In [1]: import numpy as np

In [2]: import numpy.linalg as la

In [3]: np.set_printoptions(precision=2, suppress=True, linewidth=140)

In [4]: tidy = lambda a: np.round(a, 2) + 0

In [5]: F = np.loadtxt("sample3.csv", delimiter=",")

In [6]: F
Out[6]: 
array([[ 0., -1., -2.],
       [-1.,  1.,  2.],
       [ 0.,  2., -2.]])

In [7]: x0 = np.array([1, 0, 1])

In [8]: y = F @ x0

In [9]: y
Out[9]: array([-2.,  1., -2.])

In [10]: tidy(la.solve(F, -2 * y))
Out[10]: array([-2.,  0., -2.])

In [11]: tidy(la.solve(F.T, F[1]))
Out[11]: array([0., 1., 0.])

In [12]: tidy(la.solve(F, y))
Out[12]: array([1., 0., 1.])

In [13]: tidy(la.solve(F, y + F[:, 1]))
Out[13]: array([1., 1., 1.])

In [14]: A2 = F / la.norm(F, axis=1, keepdims=True)

In [15]: G = A2 @ A2.T

In [16]: tidy(G[1])
Out[16]: array([-0.91,  1.  , -0.29])

In [17]: tidy(G)
Out[17]: 
array([[ 1.  , -0.91,  0.32],
       [-0.91,  1.  , -0.29],
       [ 0.32, -0.29,  1.  ]])

In [18]: tidy(la.norm(A2, axis=1))
Out[18]: array([1., 1., 1.])

In [19]: (np.abs(G) > 0.9).astype(int)
Out[19]: 
array([[1, 1, 0],
       [1, 1, 0],
       [0, 0, 1]])

In [20]: def softmax(z):
    ...:     e = np.exp(z - z.max(axis=-1, keepdims=True))
    ...:     return e / e.sum(axis=-1, keepdims=True)
    ...: 

In [21]: tidy(softmax(F[2]))
Out[21]: array([0.12, 0.87, 0.02])

In [22]: tidy(softmax(F[2] + 3))
Out[22]: array([0.12, 0.87, 0.02])

In [23]: tidy(softmax(F).sum(axis=1))
Out[23]: array([1., 1., 1.])

In [24]: att = F @ F.T / np.sqrt(3)

In [25]: tidy(softmax(att)[2] @ F)
Out[25]: array([ 0.  ,  1.91, -1.99])

In [26]: tidy(softmax(att))
Out[26]: 
array([[0.85, 0.  , 0.15],
       [0.  , 0.99, 0.01],
       [0.03, 0.  , 0.97]])

In [27]: A2 = np.array([[0, 1], [3, 2], [2, 0]])

In [28]: feats = np.kron(np.eye(3, dtype=int), A2)

In [29]: feats
Out[29]: 
array([[0, 1, 0, 0, 0, 0],
       [3, 2, 0, 0, 0, 0],
       [2, 0, 0, 0, 0, 0],
       [0, 0, 0, 1, 0, 0],
       [0, 0, 3, 2, 0, 0],
       [0, 0, 2, 0, 0, 0],
       [0, 0, 0, 0, 0, 1],
       [0, 0, 0, 0, 3, 2],
       [0, 0, 0, 0, 2, 0]])

In [30]: A2 = np.c_[feats[:, :1] @ np.array([[3]]), np.array([2, 0, 2, 1, 1, 3, 3, 2, 0])]

In [31]: A2
Out[31]: 
array([[0, 2],
       [9, 0],
       [6, 2],
       [0, 1],
       [0, 1],
       [0, 3],
       [0, 3],
       [0, 2],
       [0, 0]])

In [32]: la.matrix_rank(A2)
Out[32]: np.int64(2)

In [33]: tidy(la.lstsq(feats, A2[:, 0])[0])
Out[33]: array([3., 0., 0., 0., 0., 0.])

In [34]: tidy(la.norm(la.qr(feats)[0].T @ A2, axis=0) ** 2 / ((A2 ** 2).sum(axis=0) + 1e-12))
Out[34]: array([1.  , 0.59])
